$ python3 -q
>>> import numpy as np
>>> from numpy import linalg as LA
>>> np.set_printoptions(precision=2, suppress=True, linewidth=140)
>>> F = np.maximum(np.array([[0],
...     [-2],
...     [-1],
...     [-2],
...     [-3],
...     [2],
...     [0],
...     [0],
...     [-3],
...     [-1],
...     [1],
...     [3],
...     [0],
...     [0],
...     [3],
...     [-3]]) @ np.array([[6, 1, -3, -6, -6]]) + np.array([0, 6, -3, 7, -9]), 0)
>>> F
array([[ 0,  6,  0,  7,  0],
       [ 0,  4,  3, 19,  3],
       [ 0,  5,  0, 13,  0],
       [ 0,  4,  3, 19,  3],
       [ 0,  3,  6, 25,  9],
       [12,  8,  0,  0,  0],
       [ 0,  6,  0,  7,  0],
       [ 0,  6,  0,  7,  0],
       [ 0,  3,  6, 25,  9],
       [ 0,  5,  0, 13,  0],
       [ 6,  7,  0,  1,  0],
       [18,  9,  0,  0,  0],
       [ 0,  6,  0,  7,  0],
       [ 0,  6,  0,  7,  0],
       [18,  9,  0,  0,  0],
       [ 0,  3,  6, 25,  9]])
>>> Xs = (F - F.mean(axis=0)) / F.std(axis=0)
>>> Xs.std(axis=0)
array([1., 1., 1., 1., 1.])
>>> np.argwhere(np.abs(Xs) > 2)
array([[11,  0],
       [14,  0]])
>>> b = LA.lstsq(np.delete(Xs, 3, axis=1), Xs[:, 3])[0]
>>> round(1 - np.var(Xs[:, 3] - np.delete(Xs, 3, axis=1) @ b), 2)
np.float64(0.99)
>>> b.round(2) + 0
array([ 0.48, -1.39, -0.04,  0.  ])
>>> np.abs(b).argmax()
np.int64(1)
>>> idx = F[:, 4] > np.median(F[:, 4])
>>> f = F[idx].mean(axis=0) - F[~idx].mean(axis=0)
>>> f
array([-4.91, -3.24,  4.8 , 16.96,  6.6 ])
>>> idx.astype(int)
array([0, 1, 0, 1, 1, 0, 0, 0, 1, 0, 0, 0, 0, 0, 0, 1])
>>> ((F - F.mean(axis=0)) @ f > 0).astype(int)
array([0, 1, 1, 1, 1, 0, 0, 0, 1, 1, 0, 0, 0, 0, 0, 1])
